$ python3 -q
>>> import numpy as np
>>> from numpy import linalg as LA
>>> np.set_printoptions(suppress=True, linewidth=140)
>>> def rd(a):
...     return np.round(a, 3) + 0
... 
>>> feats = np.loadtxt("mat.csv", delimiter=",")
>>> rd(feats)
array([[-0.252,  0.209, -0.476,  0.201,  0.205,  0.316,  0.212,  0.259,  0.149,  0.055, -0.58 , -0.084, -0.055,  0.009],
       [ 0.449, -0.104,  0.155,  0.216,  0.188,  0.284, -0.268,  0.54 ,  0.104, -0.269,  0.119, -0.035, -0.322,  0.187],
       [ 0.421,  0.054,  0.072,  0.059, -0.209, -0.428, -0.03 , -0.055,  0.59 , -0.071, -0.385, -0.216,  0.16 , -0.084],
       [ 0.196,  0.106, -0.101, -0.369,  0.627, -0.102, -0.271,  0.138,  0.068,  0.417,  0.059,  0.075,  0.198, -0.285],
       [ 0.224,  0.278,  0.004, -0.21 , -0.464,  0.59 ,  0.079,  0.007,  0.228,  0.376,  0.213, -0.073,  0.065, -0.104],
       [-0.337, -0.389, -0.24 , -0.285, -0.292, -0.137, -0.115,  0.515,  0.291, -0.019,  0.138,  0.201,  0.231,  0.129],
       [-0.14 ,  0.211, -0.156,  0.188,  0.134,  0.083, -0.407, -0.412,  0.408,  0.013,  0.159,  0.297,  0.017,  0.485],
       [ 0.084, -0.033, -0.09 , -0.395, -0.193, -0.103, -0.334, -0.034, -0.306,  0.269, -0.353, -0.251, -0.325,  0.456],
       [ 0.224, -0.326, -0.345,  0.546, -0.054, -0.177,  0.109,  0.013, -0.106,  0.541,  0.226, -0.113,  0.029,  0.1  ],
       [-0.252, -0.038,  0.105,  0.169,  0.037,  0.177, -0.401,  0.006, -0.076, -0.082,  0.059, -0.677,  0.477, -0.017],
       [ 0.393, -0.201, -0.252,  0.011, -0.127,  0.246, -0.189, -0.146, -0.333, -0.233, -0.284,  0.371,  0.472, -0.039],
       [-0.168,  0.314,  0.451,  0.34 , -0.203, -0.128, -0.251,  0.311, -0.174,  0.326, -0.238,  0.355,  0.125, -0.047],
       [ 0.14 ,  0.641, -0.379, -0.014, -0.118, -0.317,  0.041,  0.237, -0.243, -0.25 ,  0.299, -0.084,  0.138,  0.128],
       [ 0.112,  0.002,  0.32 , -0.118,  0.234,  0.047,  0.488,  0.096, -0.008,  0.094, -0.044, -0.016,  0.423,  0.613]])
>>> rd(LA.det(feats))
np.float64(-1.0)
>>> rd(np.sort(np.abs(LA.eigvals(feats))))
array([1., 1., 1., 1., 1., 1., 1., 1., 1., 1., 1., 1., 1., 1.])
>>> print(rd(np.trace(feats)))
-1.062
>>> np.allclose(feats @ feats.T, feats.T @ feats)
True
>>> rd(LA.norm(feats, axis=0))
array([1., 1., 1., 1., 1., 1., 1., 1., 1., 1., 1., 1., 1., 1.])
>>> rng = np.random.default_rng(230)
>>> labels = rng.permutation(14)
>>> labels
array([ 3,  4,  6, 13,  9,  2,  1,  5,  8,  7, 10, 11,  0, 12])
>>> M2 = feats[labels][:, labels]
>>> np.allclose(M2, feats)
False
>>> A = np.abs(np.array([[-1, 1, 0, 1, 0, 1, 2, -2, -1, 1, -2, 2],
...     [-1, -1, 2, 0, -2, 2, -1, 1, 0, 2, 0, 0],
...     [1, 0, 1, -1, -2, -1, 0, 0, 1, -2, 1, 0],
...     [0, 2, -2, -1, 0, 0, 0, 2, 0, -1, -1, -2],
...     [-2, 0, 1, 1, -2, 1, 0, -2, -1, 1, -2, 0],
...     [-1, 2, 1, -1, 2, 2, 1, -1, 2, 0, -1, 2],
...     [1, -1, 1, -1, -1, -2, 1, -1, 2, -1, 1, -2],
...     [-1, -2, 0, 1, -2, 1, 2, 2, 2, 1, -2, -2],
...     [-2, 1, -1, 2, 0, -2, 0, -2, 1, -1, 0, 0],
...     [0, 0, 1, 1, 0, 2, 0, 2, 1, -1, -1, 1],
...     [-1, 0, 0, 0, -1, 2, 1, 2, -2, 0, 2, 0],
...     [1, -1, -1, 1, 2, 0, -1, -1, -2, 0, -2, -2]])) + np.eye(12)
>>> A = A / A.sum(axis=1, keepdims=True)
>>> rd(A)
array([[0.133, 0.067, 0.   , 0.067, 0.   , 0.067, 0.133, 0.133, 0.067, 0.067, 0.133, 0.133],
       [0.077, 0.154, 0.154, 0.   , 0.154, 0.154, 0.077, 0.077, 0.   , 0.154, 0.   , 0.   ],
       [0.091, 0.   , 0.182, 0.091, 0.182, 0.091, 0.   , 0.   , 0.091, 0.182, 0.091, 0.   ],
       [0.   , 0.167, 0.167, 0.167, 0.   , 0.   , 0.   , 0.167, 0.   , 0.083, 0.083, 0.167],
       [0.143, 0.   , 0.071, 0.071, 0.214, 0.071, 0.   , 0.143, 0.071, 0.071, 0.143, 0.   ],
       [0.059, 0.118, 0.059, 0.059, 0.118, 0.176, 0.059, 0.059, 0.118, 0.   , 0.059, 0.118],
       [0.062, 0.062, 0.062, 0.062, 0.062, 0.125, 0.125, 0.062, 0.125, 0.062, 0.062, 0.125],
       [0.053, 0.105, 0.   , 0.053, 0.105, 0.053, 0.105, 0.158, 0.105, 0.053, 0.105, 0.105],
       [0.154, 0.077, 0.077, 0.154, 0.   , 0.154, 0.   , 0.154, 0.154, 0.077, 0.   , 0.   ],
       [0.   , 0.   , 0.091, 0.091, 0.   , 0.182, 0.   , 0.182, 0.091, 0.182, 0.091, 0.091],
       [0.083, 0.   , 0.   , 0.   , 0.083, 0.167, 0.083, 0.167, 0.167, 0.   , 0.25 , 0.   ],
       [0.067, 0.067, 0.067, 0.067, 0.133, 0.   , 0.067, 0.067, 0.133, 0.   , 0.133, 0.2  ]])
>>> ang = np.radians(15)
>>> Rm = np.eye(14)
>>> Rm[11, 11] = Rm[3, 3] = np.cos(ang)
>>> Rm[11, 3], Rm[3, 11] = -np.sin(ang), np.sin(ang)
>>> M2 = feats @ Rm.T
>>> np.allclose(LA.norm(feats, axis=1), LA.norm(M2, axis=1))
True
>>> rd(LA.svd(feats, compute_uv=False)), rd(LA.svd(M2, compute_uv=False))
(array([1., 1., 1., 1., 1., 1., 1., 1., 1., 1., 1., 1., 1., 1.]), array([1., 1., 1., 1., 1., 1., 1., 1., 1., 1., 1., 1., 1., 1.]))
>>> rd(np.abs(M2 - feats).max(axis=0))
array([0.   , 0.   , 0.   , 0.181, 0.   , 0.   , 0.   , 0.   , 0.   , 0.   , 0.   , 0.138, 0.   , 0.   ])
>>> K = np.loadtxt("arr.csv", delimiter=",")
>>> K
array([[ 0.124, -0.154, -0.225, -0.15 ,  0.089, -0.354,  0.061, -0.099,  0.009,  0.326,  0.014, -0.021, -0.028],
       [ 0.448,  0.871, -0.98 ,  0.453,  0.356, -0.042,  0.606,  0.405, -0.472,  1.886, -0.795, -0.671, -1.007],
       [-0.193, -1.257, -0.608, -0.8  , -0.112, -0.404,  0.527, -0.58 ,  0.085, -0.664,  1.331,  0.745,  0.886],
       [ 0.584,  1.216, -1.054,  0.41 ,  0.374,  0.383,  0.761,  0.565, -0.587,  2.705, -1.104, -0.655, -1.423],
       [ 0.077,  0.268,  0.605,  0.014,  0.134, -0.202, -0.704,  0.301, -0.095,  0.162, -0.562, -0.784, -0.141],
       [-0.602, -0.343,  0.525,  0.056, -0.314,  0.702, -0.052, -0.028,  0.291, -1.88 ,  0.802,  0.67 ,  0.613],
       [ 0.312,  0.44 ,  0.633, -0.021,  0.258, -0.439, -0.849,  0.368, -0.189,  0.545, -0.873, -1.105, -0.314],
       [-0.189,  0.397,  0.008,  0.478, -0.047,  0.52 ,  0.173,  0.207,  0.097, -0.325, -0.054,  0.227, -0.28 ],
       [ 0.507,  0.036, -0.113, -0.651,  0.2  , -0.389, -0.183,  0.046, -0.343,  1.953, -0.629, -0.557, -0.363],
       [-0.553, -0.758,  2.126, -0.403,  0.084, -0.886, -2.161,  0.278,  0.097, -2.473,  0.121, -0.885,  0.963],
       [-0.1  ,  0.047,  1.298, -0.263,  0.183, -0.323, -1.366,  0.515, -0.21 , -0.593, -0.475, -1.097,  0.165],
       [ 0.151, -0.054, -0.394, -0.117, -0.158,  0.251,  0.556, -0.297,  0.164,  0.327,  0.209,  0.427,  0.062],
       [ 0.003, -0.118,  0.056,  0.15 ,  0.177, -0.663, -0.323,  0.038, -0.161, -0.433, -0.011, -0.655,  0.211],
       [ 1.295,  0.743, -3.14 , -0.491,  0.066,  0.84 ,  2.995, -0.488, -0.339,  5.341, -0.421,  1.153, -1.642]])
>>> ang = np.radians(90)
>>> Rm = np.eye(13)
>>> Rm[10, 10] = Rm[4, 4] = np.cos(ang)
>>> Rm[10, 4], Rm[4, 10] = -np.sin(ang), np.sin(ang)
>>> M2 = K @ Rm.T
>>> np.allclose(LA.norm(K, axis=1), LA.norm(M2, axis=1))
True
>>> M2 = np.array([[1, -2],
...     [0, 2],
...     [0, 2],
...     [0, 1],
...     [2, 1],
...     [-1, -2],
...     [-2, 1],
...     [-1, 2],
...     [-1, 1],
...     [1, 1],
...     [0, -2],
...     [0, -2],
...     [2, 2]])
>>> LA.matrix_rank(np.vstack([K, M2.T]))
np.int64(13)
>>> print(np.vstack([K, M2.T]).shape)
(16, 13)
>>> LA.matrix_rank(K @ M2)
np.int64(2)
